% ipython --no-banner

In [1]: import numpy as np

In [2]: from numpy import linalg as LA

In [3]: np.set_printoptions(suppress=True, linewidth=140)

In [4]: def rnd(a):
   ...:     return np.round(a, 3) + 0
   ...: 

In [5]: basis = np.sign(np.array([[1, -3, 3, 3], [1, 3, 0, 0], [-5, 3, 3, -1], [-4, 2, 2, 3]]))

In [6]: M2 = (np.tril(basis, -1) + np.eye(4)) @ (np.triu(basis, 1) + np.eye(4))

In [7]: evals = np.array([1, 2, 2, 2])

In [8]: W0 = np.rint(M2 * evals @ LA.inv(M2)) + 0

In [9]: print(W0)
[[ 4. -2. -1.  2.]
 [ 2.  0. -1.  2.]
 [-2.  2.  3. -2.]
 [-2.  2.  1.  0.]]

In [10]: M2 = np.array([[-3, 1], [1, -7]])

In [11]: basis = np.kron(M2, W0)

In [12]: print(rnd(LA.norm(basis, 2)), rnd(LA.norm(M2, 2) * LA.norm(W0, 2)))
54.115 54.115

In [13]: LA.matrix_rank(basis)
Out[13]: np.int64(8)

In [14]: basis.shape
Out[14]: (8, 8)

In [15]: m1 = np.load("x.npy")

In [16]: m1
Out[16]: 
array([[ 9,  9,  5,  0,  0,  0,  0,  0,  0,  0, 12,  0,  0,  0,  3],
       [ 9,  9,  5,  0,  0,  0,  0,  0,  0,  0, 12,  0,  0,  0,  3],
       [ 0,  0, 13, 14, 15, 29,  0, 29, 20,  0,  0, 21,  0, 21,  0],
       [ 0,  0, 13, 14, 15, 29,  0, 29, 20,  0,  0, 21,  0, 21,  0],
       [ 0,  0, 11,  8,  8, 21,  0, 21, 13,  0,  0, 13,  0, 12,  0],
       [14, 18,  3,  0,  0,  0,  7,  0,  0,  5, 20,  0,  0,  0, 12],
       [ 9,  9,  5,  0,  0,  0,  0,  0,  0,  0, 12,  0,  0,  0,  3],
       [ 0,  0, 13, 14, 15, 29,  0, 29, 20,  0,  0, 21,  0, 21,  0],
       [ 0,  0, 13, 14, 15, 29,  0, 29, 20,  0,  0, 21,  0, 21,  0],
       [ 0,  0, 11,  8,  8, 21,  0, 21, 13,  0,  0, 13,  0, 12,  0],
       [14, 18,  3,  0,  0,  0,  7,  0,  0,  5, 20,  0,  0,  0, 12],
       [ 0,  0,  9,  2,  1, 13,  0, 13,  6,  0,  0,  5,  0,  3,  0],
       [ 9,  9,  5,  0,  0,  0,  0,  0,  0,  0, 12,  0,  0,  0,  3],
       [14, 18,  3,  0,  0,  0,  7,  0,  0,  5, 20,  0,  0,  0, 12],
       [19, 27,  1,  0,  0,  0, 15,  0,  0, 12, 28,  0,  0,  0, 21],
       [ 4,  0,  7,  0,  0,  5,  0,  5,  0,  0,  4,  0,  0,  0,  0],
       [ 0,  0,  9,  2,  1, 13,  0, 13,  6,  0,  0,  5,  0,  3,  0],
       [ 4,  0,  7,  0,  0,  5,  0,  5,  0,  0,  4,  0,  0,  0,  0],
       [19, 27,  1,  0,  0,  0, 15,  0,  0, 12, 28,  0,  0,  0, 21],
       [ 0,  0,  9,  2,  1, 13,  0, 13,  6,  0,  0,  5,  0,  3,  0],
       [19, 27,  1,  0,  0,  0, 15,  0,  0, 12, 28,  0,  0,  0, 21],
       [ 0,  0, 11,  8,  8, 21,  0, 21, 13,  0,  0, 13,  0, 12,  0],
       [ 9,  9,  5,  0,  0,  0,  0,  0,  0,  0, 12,  0,  0,  0,  3],
       [ 0,  0, 11,  8,  8, 21,  0, 21, 13,  0,  0, 13,  0, 12,  0],
       [14, 18,  3,  0,  0,  0,  7,  0,  0,  5, 20,  0,  0,  0, 12],
       [ 0,  0, 11,  8,  8, 21,  0, 21, 13,  0,  0, 13,  0, 12,  0],
       [14, 18,  3,  0,  0,  0,  7,  0,  0,  5, 20,  0,  0,  0, 12],
       [14, 18,  3,  0,  0,  0,  7,  0,  0,  5, 20,  0,  0,  0, 12],
       [ 0,  0, 11,  8,  8, 21,  0, 21, 13,  0,  0, 13,  0, 12,  0],
       [14, 18,  3,  0,  0,  0,  7,  0,  0,  5, 20,  0,  0,  0, 12],
       [ 0,  0, 11,  8,  8, 21,  0, 21, 13,  0,  0, 13,  0, 12,  0],
       [ 0,  0, 13, 14, 15, 29,  0, 29, 20,  0,  0, 21,  0, 21,  0],
       [14, 18,  3,  0,  0,  0,  7,  0,  0,  5, 20,  0,  0,  0, 12],
       [ 0,  0, 13, 14, 15, 29,  0, 29, 20,  0,  0, 21,  0, 21,  0],
       [19, 27,  1,  0,  0,  0, 15,  0,  0, 12, 28,  0,  0,  0, 21],
       [ 4,  0,  7,  0,  0,  5,  0,  5,  0,  0,  4,  0,  0,  0,  0],
       [ 0,  0, 11,  8,  8, 21,  0, 21, 13,  0,  0, 13,  0, 12,  0],
       [ 4,  0,  7,  0,  0,  5,  0,  5,  0,  0,  4,  0,  0,  0,  0],
       [19, 27,  1,  0,  0,  0, 15,  0,  0, 12, 28,  0,  0,  0, 21],
       [ 0,  0, 11,  8,  8, 21,  0, 21, 13,  0,  0, 13,  0, 12,  0],
       [19, 27,  1,  0,  0,  0, 15,  0,  0, 12, 28,  0,  0,  0, 21],
       [19, 27,  1,  0,  0,  0, 15,  0,  0, 12, 28,  0,  0,  0, 21],
       [ 9,  9,  5,  0,  0,  0,  0,  0,  0,  0, 12,  0,  0,  0,  3]])

In [17]: # looks like rank 6

In [18]: blk = np.stack([m1, 5 * m1, m1[::-1]])

In [19]: LA.matrix_rank(blk.reshape(3, -1))
Out[19]: np.int64(2)

In [20]: rnd(LA.norm(m1, 2) / LA.norm(m1))
Out[20]: np.float64(0.741)

In [21]: rng = np.random.default_rng(8)

In [22]: M = np.eye(12, dtype=int)[rng.permutation(12)]

In [23]: M
Out[23]: 
array([[0, 0, 0, 0, 0, 0, 0, 1, 0, 0, 0, 0],
       [0, 0, 0, 1, 0, 0, 0, 0, 0, 0, 0, 0],
       [0, 0, 0, 0, 0, 0, 0, 0, 1, 0, 0, 0],
       [1, 0, 0, 0, 0, 0, 0, 0, 0, 0, 0, 0],
       [0, 1, 0, 0, 0, 0, 0, 0, 0, 0, 0, 0],
       [0, 0, 0, 0, 0, 0, 0, 0, 0, 0, 1, 0],
       [0, 0, 0, 0, 0, 0, 1, 0, 0, 0, 0, 0],
       [0, 0, 0, 0, 0, 0, 0, 0, 0, 0, 0, 1],
       [0, 0, 0, 0, 0, 1, 0, 0, 0, 0, 0, 0],
       [0, 0, 0, 0, 0, 0, 0, 0, 0, 1, 0, 0],
       [0, 0, 1, 0, 0, 0, 0, 0, 0, 0, 0, 0],
       [0, 0, 0, 0, 1, 0, 0, 0, 0, 0, 0, 0]])

In [24]: # orthonormal columns

In [25]: x0 = np.array([-2, 1, 1, 3, 1, -2, -3, -3, 1, 3, -2, 1])

In [26]: target = M @ x0

In [27]: c, lr = np.zeros(12), 1 / LA.norm(M, 2) ** 2

In [28]: for i in range(8):
    ...:     c -= lr * M.T @ (M @ c - target)
    ...:     if i % 2 == 0: print(i, round(LA.norm(M @ c - target), 3))
    ...: 
0 0.0
2 0.0
4 0.0
6 0.0

In [29]: rnd(LA.cond(M))
Out[29]: np.float64(1.0)

In [30]: print(rnd(LA.svd(M, compute_uv=False)))
[1. 1. 1. 1. 1. 1. 1. 1. 1. 1. 1. 1.]

In [31]: rnd(LA.norm(M, axis=0))
Out[31]: array([1., 1., 1., 1., 1., 1., 1., 1., 1., 1., 1., 1.])

In [32]: rnd(LA.pinv(M))
Out[32]: 
array([[0., 0., 0., 1., 0., 0., 0., 0., 0., 0., 0., 0.],
       [0., 0., 0., 0., 1., 0., 0., 0., 0., 0., 0., 0.],
       [0., 0., 0., 0., 0., 0., 0., 0., 0., 0., 1., 0.],
       [0., 1., 0., 0., 0., 0., 0., 0., 0., 0., 0., 0.],
       [0., 0., 0., 0., 0., 0., 0., 0., 0., 0., 0., 1.],
       [0., 0., 0., 0., 0., 0., 0., 0., 1., 0., 0., 0.],
       [0., 0., 0., 0., 0., 0., 1., 0., 0., 0., 0., 0.],
       [1., 0., 0., 0., 0., 0., 0., 0., 0., 0., 0., 0.],
       [0., 0., 1., 0., 0., 0., 0., 0., 0., 0., 0., 0.],
       [0., 0., 0., 0., 0., 0., 0., 0., 0., 1., 0., 0.],
       [0., 0., 0., 0., 0., 1., 0., 0., 0., 0., 0., 0.],
       [0., 0., 0., 0., 0., 0., 0., 1., 0., 0., 0., 0.]])

In [33]: M @ M.T
Out[33]: 
array([[1, 0, 0, 0, 0, 0, 0, 0, 0, 0, 0, 0],
       [0, 1, 0, 0, 0, 0, 0, 0, 0, 0, 0, 0],
       [0, 0, 1, 0, 0, 0, 0, 0, 0, 0, 0, 0],
       [0, 0, 0, 1, 0, 0, 0, 0, 0, 0, 0, 0],
       [0, 0, 0, 0, 1, 0, 0, 0, 0, 0, 0, 0],
       [0, 0, 0, 0, 0, 1, 0, 0, 0, 0, 0, 0],
       [0, 0, 0, 0, 0, 0, 1, 0, 0, 0, 0, 0],
       [0, 0, 0, 0, 0, 0, 0, 1, 0, 0, 0, 0],
       [0, 0, 0, 0, 0, 0, 0, 0, 1, 0, 0, 0],
       [0, 0, 0, 0, 0, 0, 0, 0, 0, 1, 0, 0],
       [0, 0, 0, 0, 0, 0, 0, 0, 0, 0, 1, 0],
       [0, 0, 0, 0, 0, 0, 0, 0, 0, 0, 0, 1]])
